>>> import numpy as np
>>> np.set_printoptions(precision=2, suppress=True, linewidth=200, floatmode="fixed")
>>> rng = np.random.default_rng(416633)
>>> A = rng.normal(size=(34, 6)) + 20 * np.array([0, 0, 0, 2, 2, 2])
>>> print(A)
[[ 0.25 -1.06  0.63 40.57 40.70 39.25]
 [-0.26 -1.19 -1.06 41.61 38.58 40.55]
 [ 0.36 -0.72  0.46 40.26 40.58 39.23]
 [-0.89  0.73  0.72 38.77 40.32 38.03]
 [-2.37 -0.34 -0.06 39.60 41.24 41.00]
 [ 0.12 -0.35  0.74 39.52 38.82 40.73]
 [ 0.52 -0.71 -0.19 40.74 41.69 39.58]
 [ 1.01  1.72 -0.74 40.99 39.77 40.17]
 [ 0.92 -0.49 -2.75 40.86 37.64 40.03]
 [ 1.09  1.65  0.73 41.12 39.08 41.27]
 [-0.20 -0.12  0.23 40.46 39.89 39.87]
 [-0.88  0.92 -0.57 40.51 39.03 39.67]
 [-0.19 -0.24  0.62 39.86 38.81 39.50]
 [-0.03  0.68  2.63 39.17 38.54 40.66]
 [ 1.32  0.19  0.18 39.60 40.70 40.05]
 [-1.84 -0.01 -0.08 40.83 40.34 40.30]
 [-0.36  0.05 -1.60 39.95 40.06 38.61]
 [-0.87  1.20  0.91 41.05 40.64 39.75]
 [-0.13  1.31 -1.37 39.17 39.06 39.82]
 [-0.02  0.40 -1.05 40.53 40.19 40.66]
 [-0.24 -0.20  0.93 40.46 40.93 40.94]
 [-0.87  0.05 -0.06 40.87 38.81 40.31]
 [-0.14 -0.83 -0.64 41.01 39.78 39.91]
 [ 1.19  0.23  0.25 41.01 38.79 40.58]
 [ 0.32  0.06  0.39 40.54 40.57 41.08]
 [-0.64 -0.39  1.59 39.67 38.98 41.01]
 [ 1.37 -1.55 -0.22 40.22 38.92 39.26]
 [ 0.57  0.27  0.10 41.04 41.34 40.31]
 [-0.28  1.24 -2.35 40.05 40.40 41.40]
 [ 0.58  1.78  0.68 40.70 39.99 40.71]
 [ 0.49 -0.46 -0.09 39.52 38.97 40.62]
 [ 0.53  0.33  0.63 39.83 39.75 40.81]
 [ 0.40 -0.35 -0.11 39.13 39.31 40.13]
 [-1.56 -0.05 -0.63 40.87 40.15 39.64]]
>>> other = A / np.linalg.norm(A, axis=1, keepdims=True)
>>> cov = other @ other.T
>>> print((cov - 2 * np.eye(34)).round(6).argmax(axis=1))
[ 2 22  0 17 15 30  2 29  1 29 12 21 10 25 27 33 19  3 28 18 24 11 10  9 31  5 22  2 18  9 32 24 30 15]
>>> print(np.linalg.norm(other, axis=1))
[1.00 1.00 1.00 1.00 1.00 1.00 1.00 1.00 1.00 1.00 1.00 1.00 1.00 1.00 1.00 1.00 1.00 1.00 1.00 1.00 1.00 1.00 1.00 1.00 1.00 1.00 1.00 1.00 1.00 1.00 1.00 1.00 1.00 1.00]
>>> print(cov[25])
[1.00 1.00 1.00 1.00 1.00 1.00 1.00 1.00 1.00 1.00 1.00 1.00 1.00 1.00 1.00 1.00 1.00 1.00 1.00 1.00 1.00 1.00 1.00 1.00 1.00 1.00 1.00 1.00 1.00 1.00 1.00 1.00 1.00 1.00]
>>> cov = np.cov(A, rowvar=False)
>>> print(np.argsort(-A.std(axis=0).round(6), kind="stable"))
[2 4 0 1 5 3]
>>> print(cov.shape)
(6, 6)
>>> Xc = A - A.mean(axis=0)
>>> U, sigma, Vt = np.linalg.svd(Xc, full_matrices=False)
>>> print(np.abs(Vt[0]).argmax())
2
>>> print((np.sign(U[:, 0]) == np.sign(U[0, 0])).astype(int))
[1 0 1 1 1 1 1 0 0 1 1 0 1 1 1 1 0 1 0 0 1 0 0 0 1 1 0 1 0 1 0 1 0 0]
>>> print(np.round((sigma ** 2).sum() ** 2 / (sigma ** 4).sum(), 2))
5.24
>>> print(np.abs(Vt[-1]))
[0.14 0.24 0.25 0.72 0.23 0.53]
>>> print(sigma ** 2 / (sigma ** 2).sum())
[0.26 0.22 0.17 0.15 0.12 0.07]
>>> dist = np.linalg.norm(A[:, None] - A[None], axis=-1)
>>> print(dist.shape)
(34, 34)
>>> print(np.flatnonzero(dist[14] < dist.mean() / 2))
[14]
>>> print(np.linalg.matrix_rank(dist ** 2))
8
>>> print(dist.mean(axis=1).argmax())
8
>>> u = np.array([0, -1, 1, 0, 1, -2, -1, -2])
>>> g = np.array([9, 6, 6, 0, 2, 6, 6, 1])
>>> W0 = u[:, None] + g[None, :]
>>> print(W0)
[[ 9  6  6  0  2  6  6  1]
 [ 8  5  5 -1  1  5  5  0]
 [10  7  7  1  3  7  7  2]
 [ 9  6  6  0  2  6  6  1]
 [10  7  7  1  3  7  7  2]
 [ 7  4  4 -2  0  4  4 -1]
 [ 8  5  5 -1  1  5  5  0]
 [ 7  4  4 -2  0  4  4 -1]]
>>> print(np.allclose(W0[:-1].T @ np.linalg.lstsq(W0[:-1].T, W0[-1])[0], W0[-1]))
True
>>> print(np.round(W0 @ np.linalg.pinv(W0) @ W0, 2) + 0)
[[ 9.00  6.00  6.00  0.00  2.00  6.00  6.00  1.00]
 [ 8.00  5.00  5.00 -1.00  1.00  5.00  5.00  0.00]
 [10.00  7.00  7.00  1.00  3.00  7.00  7.00  2.00]
 [ 9.00  6.00  6.00  0.00  2.00  6.00  6.00  1.00]
 [10.00  7.00  7.00  1.00  3.00  7.00  7.00  2.00]
 [ 7.00  4.00  4.00 -2.00  0.00  4.00  4.00 -1.00]
 [ 8.00  5.00  5.00 -1.00  1.00  5.00  5.00  0.00]
 [ 7.00  4.00  4.00 -2.00  0.00  4.00  4.00 -1.00]]
>>> print(np.linalg.lstsq(W0[:-1].T, W0[-1])[2])
2
>>> print(np.unique(W0.round(6), axis=0).shape)
(4, 8)
>>> print(round(np.trace(np.linalg.pinv(W0) @ W0), 2))
2.0
>>> F = np.load("out12.npy")
>>> print(F)
[[ 0  0  0  0  0]
 [ 0 -1  0 -2 -1]
 [-1  0  0  0  1]
 [ 0  1  0  0  0]
 [ 0  0  0  0  0]
 [ 0  0  0  0  0]
 [-2  0  1  0  0]]
>>> print(np.argsort(-np.linalg.norm(F, axis=0).round(6), kind="stable")[:3])
[0 3 1]
>>> print(np.round(np.linalg.norm(F, 2) / np.linalg.norm(F), 2))
0.69
>>> print(np.linalg.cond(F) > 100)
True
>>> th = np.radians(180)
>>> R = np.eye(5)
>>> R[3, 3] = R[0, 0] = np.cos(th)
>>> R[3, 0], R[0, 3] = -np.sin(th), np.sin(th)
>>> print(R.round(2) + 0)
[[-1.00  0.00  0.00  0.00  0.00]
 [ 0.00  1.00  0.00  0.00  0.00]
 [ 0.00  0.00  1.00  0.00  0.00]
 [ 0.00  0.00  0.00 -1.00  0.00]
 [ 0.00  0.00  0.00  0.00  1.00]]
>>> other = F @ R.T
>>> print(np.round(np.linalg.det(R), 2), np.trace(R))
1.0 1.0
>>> print(np.allclose(np.linalg.norm(F, axis=1), np.linalg.norm(other, axis=1)))
True
>>> print(np.abs(other - F).max(axis=0))
[4.00 0.00 0.00 4.00 0.00]
>>> U, sigma, Vt = np.linalg.svd(F)
>>> print(np.argmax(sigma[:-1] / (sigma[1:] + 1e-6)) + 1)
4
>>> other = U[:, :4] @ np.diag(sigma[:4]) @ Vt[:4]
>>> print(other.round(2) + 0)
[[ 0.00  0.00  0.00  0.00  0.00]
 [ 0.00 -1.00  0.00 -2.00 -1.00]
 [-1.00  0.00  0.00  0.00  1.00]
 [ 0.00  1.00  0.00  0.00  0.00]
 [ 0.00  0.00  0.00  0.00  0.00]
 [ 0.00  0.00  0.00  0.00  0.00]
 [-2.00  0.00  1.00  0.00  0.00]]
>>> print(np.round(np.abs(F - other).max(), 2))
0.0
>>> print(np.linalg.matrix_rank(other))
4
>>> rank = np.linalg.matrix_rank(F)
>>> print(rank)
4
>>> N = np.linalg.svd(F)[2][rank:].T
>>> print(np.round(F @ N, 2) + 0)
[[0.00]
 [0.00]
 [0.00]
 [0.00]
 [0.00]
 [0.00]
 [0.00]]
>>> print([int(np.linalg.matrix_rank(F[:, :j + 1])) for j in range(5)])
[1, 2, 3, 4, 4]
>>> print(np.allclose(F @ N, 0))
True
>>> print(np.linalg.matrix_rank(F.T @ F), np.linalg.matrix_rank(F @ F.T))
4 4
>>> print([int(np.linalg.matrix_rank(np.delete(F, i, axis=0))) for i in range(7)])
[4, 3, 3, 3, 4, 4, 3]
>>> print(np.count_nonzero(F))
8
>>> print(np.round(np.linalg.svd(F, compute_uv=False), 2) + 0)
[2.58 2.39 1.00 0.81 0.00]
>>> print(F.sum(axis=0))
[-3  0  1 -2  0]
>>> print(np.abs(F).max())
2
>>> print(F.sum(axis=1))
[ 0 -4  0  1  0  0 -1]
>>> print(np.linalg.matrix_rank(F))
4
>>> mat = np.load("test14.npy")
>>> print(mat)
[[  59   -7   -8   -8    3   -8    4]
 [  -5  -19   -5    0    5    6   -2]
 [  -8   -7  167    5    6    8   -4]
 [   0    2   -1   25    2    5    6]
 [   3   -3   -6   -5 -166   -4   -4]
 [   2   -2   -2   -2   -8 -166    8]
 [   7    8   -6    2    0    9 -127]]
>>> u = np.array([2, 6])
>>> print(np.correlate(mat[3], mat[6], "full"))
[    0  -254   145 -3184   -25  -631  -645   -86   191   173    18    83    42]
>>> print(np.cross(mat[3, :3], mat[6, :3]))
[ -4  -7 -14]
